$ ipython --no-banner

In [1]: import numpy as np

In [2]: import numpy.linalg as la

In [3]: np.set_printoptions(precision=2, suppress=True, linewidth=200)

In [4]: def rnd(a):
   ...:     return np.round(a, 2) + 0
   ...: 

In [5]: F = np.array([[-0.5, -0.7, -0.8, -1.6, -1.3],
   ...:     [1.1, 0.5, -1.2, -0.6, -0.9],
   ...:     [2.0, 1.2, 0.4, 1.7, -2.3],
   ...:     [-0.8, -0.1, 1.5, 0.8, 0.0]])

In [6]: B = np.array([[2, 2, -7], [6, -4, -8]])

In [7]: cent = np.kron(B, F)

In [8]: print(rnd(la.norm(cent, 2)), rnd(la.norm(B, 2) * la.norm(F, 2)))
47.96 47.96

In [9]: print(la.matrix_rank(cent))
8

In [10]: x = np.array([-7, 2, 9, 0, 8])

In [11]: print(rnd(F @ (2 * x)))
[-31.  -49.4 -52.8  37.8]

In [12]: print(la.norm(F @ x) <= la.norm(F, 2) * la.norm(x) + 1e-9)
True

In [13]: print((F * x).sum(axis=1))
[-15.5 -24.7 -26.4  18.9]

In [14]: print((F @ x).argmax())
3

In [15]: print(np.sign((F @ x).round(6)))
[-1. -1. -1.  1.]

In [16]: u, g = F[2], F[0]

In [17]: print(u @ u)
13.78

In [18]: print(rnd(u @ g))
-1.89

In [19]: pr = (u @ g) / (u @ u) * u

In [20]: print(la.matrix_rank(np.outer(u, g)))
1

In [21]: print(rnd(g - pr))
[-0.23 -0.54 -0.75 -1.37 -1.62]

In [22]: K = np.loadtxt("layer6.csv", delimiter=",")

In [23]: print(K)
[[ 0. -4.  0.]
 [-4.  4.  2.]
 [ 0.  2. -4.]]

In [24]: # equal to its transpose

In [25]: print(rnd(np.abs(la.eigvals(K)).max()))
6.74

In [26]: print((K - K.T) / 2)
[[0. 0. 0.]
 [0. 0. 0.]
 [0. 0. 0.]]

In [27]: print(K @ K)
[[ 16. -16.  -8.]
 [-16.  36.   0.]
 [ -8.   0.  20.]]

In [28]: print(np.allclose(K, K.T))
True

In [29]: K.inv()
---------------------------------------------------------------------------
AttributeError                            Traceback (most recent call last)
Cell In[29], line 1
----> 1 K.inv()

AttributeError: 'numpy.ndarray' object has no attribute 'inv'

In [30]: print(rnd(la.det(K)))
64.0

In [31]: print(rnd(la.matrix_power(K, 4)))
[[ 576. -832. -288.]
 [-832. 1552.  128.]
 [-288.  128.  464.]]

In [32]: print(np.trace(K))
0.0

In [33]: w, V = la.eigvalsh(K)
---------------------------------------------------------------------------
ValueError                                Traceback (most recent call last)
Cell In[33], line 1
----> 1 w, V = la.eigvalsh(K)

ValueError: too many values to unpack (expected 2)

In [34]: w, V = la.eigh(K)

In [35]: print(rnd(V.T @ V))
[[1. 0. 0.]
 [0. 1. 0.]
 [0. 0. 1.]]

In [36]: print(np.unique(w.round(6) + 0, return_counts=True)[1])
[1 1 1]

In [37]: print(rnd(V @ np.diag(w) @ V.T))
[[ 0. -4.  0.]
 [-4.  4.  2.]
 [ 0.  2. -4.]]

In [38]: print(w.sum(), np.trace(K))
0.0 0.0

In [39]: print((w > 1e-8).sum(), (w < -1e-8).sum())
1 2

In [40]: print(rnd(la.eigvalsh(K @ K)))
[ 4.   22.51 45.49]

In [41]: print(rnd(V.T @ K @ V))
[[-4.74  0.    0.  ]
 [ 0.   -2.    0.  ]
 [ 0.    0.    6.74]]

In [42]: q, V = la.qr(K[:, :2])[0], la.qr(K[:, 2:])[0]

In [43]: sig = la.svd(q.T @ V, compute_uv=False)

In [44]: print((sig > 0.9).sum())
0

In [45]: print(rnd(np.degrees(np.arccos(sig.clip(0, 1)))))
[53.13]

In [46]: print(rnd(la.norm(q @ q.T - V @ V.T, 2)))
1.0

In [47]: feats = np.abs(np.array([[-3, 7, 6], [6, -9, 9], [2, 1, 2]])) + np.eye(3)

In [48]: feats = feats / feats.sum(axis=1, keepdims=True)

In [49]: print(rnd(feats))
[[0.24 0.41 0.35]
 [0.24 0.4  0.36]
 [0.33 0.17 0.5 ]]

In [50]: rk = la.matrix_rank(feats)

In [51]: print(rk)
2

In [52]: null = la.svd(feats)[2][rk:].T

In [53]: print([int(la.matrix_rank(np.delete(feats, i, axis=0))) for i in range(3)])
[2, 2, 2]

In [54]: print(la.matrix_rank(feats.T @ feats), la.matrix_rank(feats @ feats.T))
2 2

In [55]: theta = np.radians(124)

In [56]: Rm = np.eye(3)

In [57]: Rm[2, 2] = Rm[1, 1] = np.cos(theta)

In [58]: Rm[2, 1], Rm[1, 2] = -np.sin(theta), np.sin(theta)

In [59]: print(rnd(Rm))
[[ 1.    0.    0.  ]
 [ 0.   -0.56  0.83]
 [ 0.   -0.83 -0.56]]

In [60]: B = feats @ Rm.T

In [61]: print(rnd(la.svd(feats, compute_uv=False)), rnd(la.svd(B, compute_uv=False)))
[1.01 0.24 0.  ] [1.01 0.24 0.  ]

In [62]: print(rnd(np.abs(B - feats).max(axis=0)))
[0.   0.35 0.92]

In [63]: hat = np.triu(np.array([[2, -3, 0], [0, 1, -2], [-2, -1, 1]]), 1) + np.eye(3)

In [64]: B = hat @ Rm @ la.inv(hat)

In [65]: print(la.matrix_rank(B))
3

In [66]: print(rnd(B))
[[ 1.    4.68  6.87]
 [ 0.    1.1   4.15]
 [ 0.   -0.83 -2.22]]

In [67]: print(rnd(np.trace(B)), rnd(np.trace(Rm)))
-0.12 -0.12

In [68]: print(rnd(hat @ Rm - Rm @ hat))
[[ 0.    4.68 -2.49]
 [ 0.    1.66  0.  ]
 [ 0.    0.   -1.66]]

In [69]: rng = np.random.default_rng(68603)

In [70]: lab = rng.permutation(3)

In [71]: print(lab)
[0 1 2]

In [72]: B = K[lab][:, lab]

In [73]: print(np.allclose(B, K))
True

In [74]: print(np.diag(B))
[ 0.  4. -4.]

In [75]: B = feats / np.sqrt((feats ** 2).mean(axis=1, keepdims=True))

In [76]: print(rnd(B[1]))
[0.71 1.18 1.06]

In [77]: mat = np.loadtxt("dump.csv", delimiter=",")

In [78]: print(mat)
[[4. 7. 4. 7. 4. 7.]
 [2. 6. 2. 6. 2. 6.]
 [6. 4. 6. 4. 6. 4.]
 [4. 7. 4. 7. 4. 7.]
 [2. 6. 2. 6. 2. 6.]
 [6. 4. 6. 4. 6. 4.]]

In [79]: left, sig, Vh = la.svd(mat)

In [80]: V = Vh[:(sig > 1e-8).sum()]

In [81]: x = mat[1] + -3 * mat[0] + rng.integers(2) * np.eye(6)[4]

In [82]: print(x)
[-10. -15. -10. -15.  -9. -15.]

In [83]: print(np.allclose(V.T @ V @ x, x))
False

In [84]: print(rnd(np.diag(V.T @ V)))
[0.33 0.33 0.33 0.33 0.33 0.33]
